% python3 -q
>>> import numpy as np
>>> np.set_printoptions(precision=3, suppress=True, linewidth=140)
>>> def rnd(a):
...     return np.round(a, 3) + 0
... 
>>> A = np.loadtxt("run16.csv", delimiter=",")
>>> A
array([[-2.378, -2.255, -3.422, -0.31 ,  0.136, -1.559],
       [-0.555, -4.295, -1.682, -0.014,  1.493, -1.092],
       [-3.997,  2.414,  0.32 , -1.168,  0.115, -1.309],
       [-1.61 , -2.564, -1.591,  1.804,  0.365,  3.149],
       [ 1.588, -4.178,  1.896,  0.639,  0.677, -0.748],
       [-1.576,  2.227,  1.328, -1.9  ,  3.113, -1.578],
       [ 1.544,  1.702,  0.539,  0.389,  4.365, -0.477],
       [-1.986,  1.617, -1.548,  0.119,  2.74 , -2.92 ],
       [-1.753,  0.085, -2.644,  3.661,  0.864,  0.881],
       [ 1.23 ,  3.762, -2.27 , -0.405,  0.683,  1.884],
       [-3.064,  1.104, -2.492,  0.919,  0.078,  2.708],
       [-3.362, -2.117, -0.318, -1.62 , -2.301, -1.095],
       [-0.309,  4.762,  0.904, -0.746, -0.773,  0.503],
       [ 3.557,  1.232,  0.631,  0.379, -3.186,  0.378],
       [-1.859, -2.937,  2.53 ,  0.668,  2.407,  0.527],
       [-2.36 , -0.896, -3.501,  0.274,  2.109,  1.36 ],
       [ 1.608,  0.676, -1.891, -0.497,  0.914,  4.159],
       [ 3.204, -0.802, -0.439,  1.112,  1.026, -3.407],
       [-0.812, -3.843, -1.597, -1.984,  1.568,  0.79 ],
       [ 0.805,  1.477, -3.168,  2.799,  0.692, -1.954],
       [ 0.74 ,  0.831,  0.295, -4.583, -1.022,  1.275],
       [-0.401, -4.752, -0.141, -0.174,  0.095, -1.484],
       [-2.794, -0.488, -2.101,  1.698,  3.088, -0.348],
       [-0.961,  2.27 ,  3.324,  2.51 ,  0.56 ,  1.124],
       [ 2.892, -0.293,  3.813,  0.552, -0.484,  1.213],
       [ 1.797,  0.117,  2.181, -3.608, -1.3  ,  1.513],
       [ 1.583,  0.556,  2.276,  0.733, -4.032,  0.458],
       [ 2.366,  1.195, -0.733,  0.051,  2.65 , -3.226],
       [-0.182, -1.292, -1.333,  1.702,  0.877,  4.226],
       [-1.4  , -0.682,  0.021,  3.144,  3.444, -0.909],
       [-2.102, -1.803,  3.288, -2.163,  1.356, -0.001],
       [-2.723, -1.159,  0.934, -0.051, -3.727, -1.216]])
>>> idx = A[:, 0] > np.median(A[:, 0])
>>> u = A[idx].mean(axis=0) - A[~idx].mean(axis=0)
>>> rnd(u)
array([ 3.513,  0.608,  0.522, -0.454, -0.828,  0.226])
>>> idx.astype(int)
array([0, 1, 0, 0, 1, 0, 1, 0, 0, 1, 0, 0, 1, 1, 0, 0, 1, 1, 0, 1, 1, 1, 0, 0, 1, 1, 1, 1, 1, 0, 0, 0])
>>> J = np.array([[1.0, 0.7, 0.49], [0.7, 1.0, 0.7], [0.49, 0.7, 1.0]])
>>> # symmetric
>>> ev, vecs = np.linalg.eigh(J)
>>> x0 = np.array([-2, 0, 3])
>>> rnd(vecs * np.abs(ev) @ vecs.T)
array([[1.  , 0.7 , 0.49],
       [0.7 , 1.  , 0.7 ],
       [0.49, 0.7 , 1.  ]])
>>> (np.sign(vecs[:, -1].round(6)) == np.sign(vecs[0, -1].round(6))).astype(int)
array([1, 1, 1])
>>> rnd(vecs * np.sqrt(ev) @ vecs.T)
array([[0.914, 0.354, 0.2  ],
       [0.354, 0.866, 0.354],
       [0.2  , 0.354, 0.914]])
>>> rnd(x0 @ J @ x0)
np.float64(7.12)
>>> A2 = np.array([[0, 0], [0, 2], [0, 1]])
>>> np.einsum("ik,kj->ij", J, A2)
array([[0.  , 1.89],
       [0.  , 2.7 ],
       [0.  , 2.4 ]])
>>> np.linalg.matrix_rank(J @ A2)
np.int64(1)
>>> np.einsum("ij->j", J)
array([2.19, 2.4 , 2.19])
>>> J @ A2
array([[0.  , 1.89],
       [0.  , 2.7 ],
       [0.  , 2.4 ]])
>>> np.einsum("ik,kj->ji", J, A2)
array([[0.  , 0.  , 0.  ],
       [1.89, 2.7 , 2.4 ]])
>>> A2 @ J
Traceback (most recent call last):
  File "<python-input-23>", line 1, in <module>
    A2 @ J
    ~~~^~~
ValueError: matmul: Input operand 1 has a mismatch in its core dimension 0, with gufunc signature (n?,k),(k,m?)->(n?,m?) (size 3 is different from 2)
>>> ev, vecs = np.linalg.eigh(J)
>>> np.abs(vecs[:, -1]).round(6).argmax()
np.int64(1)
>>> np.unique(ev.round(6) + 0, return_counts=True)[1]
array([1, 1, 1])
>>> rnd(np.linalg.svd(J, compute_uv=False))
array([2.265, 0.51 , 0.225])
>>> rnd(np.linalg.eigvalsh(J + -1 * np.eye(3)))
array([-0.775, -0.49 ,  1.265])
>>> x0 = np.ones(3)
>>> for _ in range(7):
...     x0 = J @ x0
...     x0 /= np.linalg.norm(x0)
...     print(round(x0 @ J @ x0, 3))
... 
2.265
2.265
2.265
2.265
2.265
2.265
2.265
>>> rnd(x0)
array([0.557, 0.616, 0.557])
>>> rnd(np.linalg.eigvalsh(J)[-1])
np.float64(2.265)
>>> F = np.loadtxt("layer5.csv", delimiter=",")
>>> F
array([[-4.805,  4.291,  1.208],
       [-3.249,  0.011, -2.257],
       [-4.483, -1.568, -2.39 ],
       [-0.673, -0.239, -2.429],
       [-4.879,  6.38 ,  1.187],
       [-4.412, -2.711, -2.43 ],
       [-2.722, -0.966, -1.367],
       [-4.22 , -2.161, -2.582],
       [-3.456, -3.18 , -3.651],
       [-4.027, -1.758, -0.97 ],
       [-3.598, -0.761, -1.381],
       [-4.187, -1.954, -2.414],
       [-4.629,  3.652,  2.628],
       [-3.729,  4.968,  2.522],
       [-5.579,  3.056,  1.173]])
>>> Xs = F - F.mean(axis=0)
>>> Uu, sigma, Vt = np.linalg.svd(Xs, full_matrices=False)
>>> np.searchsorted(np.cumsum(sigma ** 2) / (sigma ** 2).sum(), 0.9) + 1
np.int64(2)
>>> np.abs(Uu[:, 0]).argmax()
np.int64(4)
>>> np.linalg.matrix_rank(Xs)
np.int64(3)
>>> np.abs(Vt[0]).argmax()
np.int64(1)
>>> M = np.load("test8.npy")
>>> M
array([[ 1.933, -0.513,  0.548,  1.133, -4.785],
       [ 2.369,  0.065, -0.413,  2.702, -0.455],
       [ 1.315, -4.169,  2.301,  2.23 , -1.778],
       [ 2.831,  3.365,  2.807, -2.428, -4.618],
       [ 6.193,  1.614, -4.298,  2.413, -3.516],
       [ 1.604, -4.664, -0.593,  5.388,  1.204],
       [ 1.015, -3.9  ,  0.396,  3.428, -3.012],
       [ 4.136,  1.294, -0.745,  0.496, -4.456],
       [ 2.312, -3.603,  2.378,  0.473, -5.262],
       [ 2.892,  0.845, -1.799,  2.876, -1.764]])
>>> Xs = M - M.mean(axis=0)
>>> Uu, sigma, Vt = np.linalg.svd(Xs, full_matrices=False)
>>> (np.sign(Uu[:, 0]) == np.sign(Uu[0, 0])).astype(int)
array([1, 0, 0, 1, 1, 0, 0, 1, 0, 1])
>>> rnd(Vt[0] * np.sign(Vt[0, np.abs(Vt[0]).argmax()]))
array([ 0.278,  0.728, -0.052, -0.474, -0.407])
>>> rnd(Xs.mean(axis=0))
array([0., 0., 0., 0., 0.])
>>> np.abs(Vt[0]).argmax()
np.int64(1)
>>> np.searchsorted(np.cumsum(sigma ** 2) / (sigma ** 2).sum(), 0.9) + 1
np.int64(3)
>>> Q, vecs = np.linalg.qr(M[:, :1])[0], np.linalg.qr(M[:, 1:])[0]
>>> sigma = np.linalg.svd(Q.T @ vecs, compute_uv=False)
>>> (sigma > 0.9).sum()
np.int64(1)
>>> rnd(sigma)
array([0.956])
>>> A2 = np.c_[M[:, :3] @ np.array([[2, 2, 1], [0, 0, 3], [3, 0, 2]]), np.array([-1, 1, -2, -3, 3, 3, -2, 0, 3, -1])]
>>> rnd(A2)
array([[  5.51 ,   3.866,   1.49 ,  -1.   ],
       [  3.499,   4.738,   1.738,   1.   ],
       [  9.533,   2.63 ,  -6.59 ,  -2.   ],
       [ 14.083,   5.662,  18.54 ,  -3.   ],
       [ -0.508,  12.386,   2.439,   3.   ],
       [  1.429,   3.208, -13.574,   3.   ],
       [  3.218,   2.03 ,  -9.893,  -2.   ],
       [  6.037,   8.272,   6.528,   0.   ],
       [ 11.758,   4.624,  -3.741,   3.   ],
       [  0.387,   5.784,   1.829,  -1.   ]])
>>> rnd(np.linalg.norm(A2 - M @ np.linalg.lstsq(M, A2)[0], axis=0))
array([0.  , 0.  , 0.  , 4.22])
>>> rnd(np.linalg.norm(np.linalg.qr(M)[0].T @ A2, axis=0) ** 2 / ((A2 ** 2).sum(axis=0) + 1e-12))
array([1.   , 1.   , 1.   , 0.621])
>>> A2 = np.array([[1, 1], [1, -1]])
>>> rng = np.random.default_rng(5172)
>>> m1 = np.kron(A2, np.kron(A2, A2))[rng.permutation(8)][:4]
>>> m1
array([[ 1,  1,  1,  1,  1,  1,  1,  1],
       [ 1,  1, -1, -1, -1, -1,  1,  1],
       [ 1, -1,  1, -1, -1,  1, -1,  1],
       [ 1,  1, -1, -1,  1,  1, -1, -1]])
>>> A2 = m1[0, 0] * m1[1:] - np.outer(m1[1:, 0], m1[0])
>>> A2
array([[ 0,  0, -2, -2, -2, -2,  0,  0],
       [ 0, -2,  0, -2, -2,  0, -2,  0],
       [ 0,  0, -2, -2,  0,  0, -2, -2]])
>>> m1[:, 0] / m1[0, 0]
array([1., 1., 1., 1.])
>>> np.flatnonzero(~A2.round(6).any(axis=1))
array([], dtype=int64)
